$ python -q
>>> import numpy as np
>>> import numpy.linalg as la
>>> np.set_printoptions(precision=3, suppress=True, linewidth=120)
>>> rnd = lambda a: np.round(a, 3) + 0
>>> M = np.load("a.npy")
>>> rnd(M)
array([[-0.371, -0.253,  0.109,  0.052, -0.153, -0.707,  0.499],
       [ 0.111, -0.334, -0.541,  0.585,  0.42 ,  0.061,  0.142],
       [-0.111,  0.25 , -0.338,  0.451, -0.497, -0.286, -0.418],
       [ 0.52 , -0.651,  0.212, -0.032, -0.038, -0.223, -0.231],
       [-0.26 , -0.335,  0.459,  0.381, -0.304,  0.291, -0.281],
       [ 0.26 ,  0.25 ,  0.099, -0.049,  0.303, -0.526, -0.461],
       [-0.631, -0.138,  0.089, -0.049,  0.547, -0.052, -0.385],
       [-0.186, -0.379, -0.555, -0.548, -0.261,  0.029, -0.251]])
>>> th = np.radians(45)
>>> r_ = np.eye(7)
>>> r_[6, 6] = r_[3, 3] = np.cos(th)
>>> r_[6, 3], r_[3, 6] = -np.sin(th), np.sin(th)
>>> rnd(r_)
array([[ 1.   ,  0.   ,  0.   ,  0.   ,  0.   ,  0.   ,  0.   ],
       [ 0.   ,  1.   ,  0.   ,  0.   ,  0.   ,  0.   ,  0.   ],
       [ 0.   ,  0.   ,  1.   ,  0.   ,  0.   ,  0.   ,  0.   ],
       [ 0.   ,  0.   ,  0.   ,  0.707,  0.   ,  0.   ,  0.707],
       [ 0.   ,  0.   ,  0.   ,  0.   ,  1.   ,  0.   ,  0.   ],
       [ 0.   ,  0.   ,  0.   ,  0.   ,  0.   ,  1.   ,  0.   ],
       [ 0.   ,  0.   ,  0.   , -0.707,  0.   ,  0.   ,  0.707]])
>>> out = M @ r_.T
>>> np.allclose(la.norm(M, axis=1), la.norm(out, axis=1))
True
>>> np.allclose(M @ M.T, out @ out.T)
True
>>> rnd(la.det(r_)), rnd(np.trace(r_))
(np.float64(1.0), np.float64(6.414))
>>> rng = np.random.default_rng(319)
>>> idx = rng.permutation(7)
>>> idx
array([5, 4, 6, 1, 3, 2, 0])
>>> out = r_[idx][:, idx]
>>> rnd(np.diag(out))
array([1.   , 1.   , 0.707, 1.   , 0.707, 1.   , 1.   ])
>>> print(rnd(out))
[[ 1.     0.     0.     0.     0.     0.     0.   ]
 [ 0.     1.     0.     0.     0.     0.     0.   ]
 [ 0.     0.     0.707  0.    -0.707  0.     0.   ]
 [ 0.     0.     0.     1.     0.     0.     0.   ]
 [ 0.     0.     0.707  0.     0.707  0.     0.   ]
 [ 0.     0.     0.     0.     0.     1.     0.   ]
 [ 0.     0.     0.     0.     0.     0.     1.   ]]
>>> x = np.array([-1, -3, 2, -2, -3, -1, 1])
>>> y = M @ x
>>> rnd(la.solve(M.T @ M, M.T @ y))
array([-1., -3.,  2., -2., -3., -1.,  1.])
>>> y = y + 0.3 * rng.normal(size=8)
>>> rnd(y)
array([ 3.099, -2.973, -0.278,  1.891,  1.896, -1.446, -0.82 ,  1.52 ])
>>> b, *_ = la.lstsq(M, y)
>>> rnd(b)
array([-1.1  , -2.551,  2.252, -1.762, -3.516, -1.316,  0.869])
>>> rnd(la.norm(y - M @ b))
np.float64(0.104)
>>> rnd(M[:, 1] @ M[:, 2])
np.float64(0.0)
>>> rnd(la.svd(M, compute_uv=False))
array([1., 1., 1., 1., 1., 1., 1.])
>>> rnd(la.norm(M, axis=0))
array([1., 1., 1., 1., 1., 1., 1.])
>>> E = np.load("case15.npy")
>>> E
array([[0, 0, 0, 1, 1, 1],
       [0, 0, 1, 0, 0, 0],
       [0, 1, 0, 0, 0, 0],
       [1, 0, 0, 0, 1, 1],
       [1, 0, 0, 1, 0, 1],
       [1, 0, 0, 1, 1, 0]])
>>> # symmetric, so the eigenvalues are real
>>> def softmax(z):
...     e = np.exp(z - z.max(axis=-1, keepdims=True))
...     return e / e.sum(axis=-1, keepdims=True)
... 
>>> print(rnd(softmax(E[3] + 2)))
[0.244 0.09  0.09  0.09  0.244 0.244]
>>> scores = E @ E.T / np.sqrt(6)
>>> rnd(softmax(scores + np.triu(np.full(scores.shape, -np.inf), 1)))
array([[1.   , 0.   , 0.   , 0.   , 0.   , 0.   ],
       [0.399, 0.601, 0.   , 0.   , 0.   , 0.   ],
       [0.285, 0.285, 0.429, 0.   , 0.   , 0.   ],
       [0.295, 0.13 , 0.13 , 0.444, 0.   , 0.   ],
       [0.228, 0.101, 0.101, 0.228, 0.343, 0.   ],
       [0.186, 0.082, 0.082, 0.186, 0.186, 0.279]])
>>> rnd(softmax(scores)[3] @ E)
array([0.65 , 0.082, 0.082, 0.557, 0.65 , 0.65 ])
>>> [round(float(la.det(E[:i, :i])), 2) + 0 for i in range(1, 7)]
[0.0, 0.0, 0.0, 1.0, -2.0, 3.0]
>>> print(np.all(la.eigvalsh(E) > 0))
False
>>> W0 = -1 * np.eye(10) + np.eye(10, k=1)
>>> print(W0)
[[-1.  1.  0.  0.  0.  0.  0.  0.  0.  0.]
 [ 0. -1.  1.  0.  0.  0.  0.  0.  0.  0.]
 [ 0.  0. -1.  1.  0.  0.  0.  0.  0.  0.]
 [ 0.  0.  0. -1.  1.  0.  0.  0.  0.  0.]
 [ 0.  0.  0.  0. -1.  1.  0.  0.  0.  0.]
 [ 0.  0.  0.  0.  0. -1.  1.  0.  0.  0.]
 [ 0.  0.  0.  0.  0.  0. -1.  1.  0.  0.]
 [ 0.  0.  0.  0.  0.  0.  0. -1.  1.  0.]
 [ 0.  0.  0.  0.  0.  0.  0.  0. -1.  1.]
 [ 0.  0.  0.  0.  0.  0.  0.  0.  0. -1.]]
>>> print(la.matrix_rank(M))
7
>>> la.rank(M)
Traceback (most recent call last):
  File "<python-input-45>", line 1, in <module>
    la.rank(M)
    ^^^^^^^
AttributeError: module 'numpy.linalg' has no attribute 'rank'
>>> rnd(M.sum(axis=1))
array([-0.825,  0.443, -0.948, -0.444, -0.048, -0.124, -0.618, -2.151])
>>> np.zeros(8, 7)
Traceback (most recent call last):
  File "<python-input-47>", line 1, in <module>
    np.zeros(8, 7)
    ~~~~~~~~^^^^^^
TypeError: Cannot interpret '7' as a data type
